% python3 -q
>>> import numpy as np
>>> from numpy import linalg as LA
>>> np.set_printoptions(precision=1, suppress=True, linewidth=200)
>>> M = np.load("x.npy")
>>> M
array([[-1.2, -0.2, -0.4,  0.8,  3.2,  0.6,  1.7],
       [ 1.2,  0.3,  0.2, -0.6, -3. , -1. , -1.7],
       [-0.5, -0.3,  0.2, -0.3,  0.8,  1.2,  0.7]])
>>> # rows and columns are dependent
>>> U, sv, vt = LA.svd(M)
>>> sv.round(1) + 0
array([5.6, 1.3, 0. ])
>>> other = U[:, :2] @ np.diag(sv[:2]) @ vt[:2]
>>> round(float(LA.norm(M - other) / LA.norm(M)), 1)
0.0
>>> LA.matrix_rank(other)
np.int64(2)
>>> round(LA.norm(M - other, 2), 1), np.round(sv[2], 1)
(np.float64(0.0), np.float64(0.0))
>>> M @ LA.pinv(M) @ M
array([[-1.2, -0.2, -0.4,  0.8,  3.2,  0.6,  1.7],
       [ 1.2,  0.3,  0.2, -0.6, -3. , -1. , -1.7],
       [-0.5, -0.3,  0.3, -0.3,  0.8,  1.3,  0.7]])
>>> np.abs(np.diag(LA.qr(M)[1])) > 1e-9
array([ True,  True, False])
>>> np.round(np.trace(LA.pinv(M) @ M), 1)
np.float64(2.0)
>>> np.allclose(M[:-1].T @ LA.lstsq(M[:-1].T, M[-1])[0], M[-1])
True
>>> np.argsort(-LA.norm(M, axis=0).round(6), kind="stable")[:3]
array([4, 6, 0])
>>> U, sv, vt = LA.svd(M)
>>> vecs = vt[:(sv > 1e-8).sum()]
>>> rng = np.random.default_rng(669)
>>> vec = M[2] + -3 * M[0] + rng.integers(2) * np.eye(7)[2]
>>> vec
array([ 3.1,  0.4,  2.4, -2.8, -8.7, -0.5, -4.4])
>>> LA.matrix_rank(np.vstack([M, vec]))
np.int64(3)
>>> np.round(vecs.T @ vecs, 1) + 0
array([[ 0.1,  0. ,  0. ,  0. , -0.2, -0.1, -0.1],
       [ 0. ,  0. ,  0. ,  0.1,  0. , -0.2,  0. ],
       [ 0. ,  0. ,  0.1, -0.1, -0.1,  0.2,  0. ],
       [ 0. ,  0.1, -0.1,  0.2,  0.2, -0.3,  0. ],
       [-0.2,  0. , -0.1,  0.2,  0.7,  0. ,  0.3],
       [-0.1, -0.2,  0.2, -0.3,  0. ,  0.7,  0.2],
       [-0.1,  0. ,  0. ,  0. ,  0.3,  0.2,  0.2]])
>>> round(LA.norm(vec - vecs.T @ vecs @ vec), 1)
np.float64(1.0)
>>> np.allclose(vecs.T @ vecs @ vec, vec)
False
>>> F = np.diag(10 * np.array([-4, -7, -2])) + np.array([[0, 0, 0], [0, 0, 0], [1, 2, 0]])
>>> F
array([[-40,   0,   0],
       [  0, -70,   0],
       [  1,   2, -20]])
>>> gram = F.T @ F
>>> LA.svd(F, compute_uv=False) ** 2
array([4904.4, 1601.3,  399.3])
>>> LA.matrix_rank(gram)
np.int64(3)
>>> (F @ F.T).shape
(3, 3)
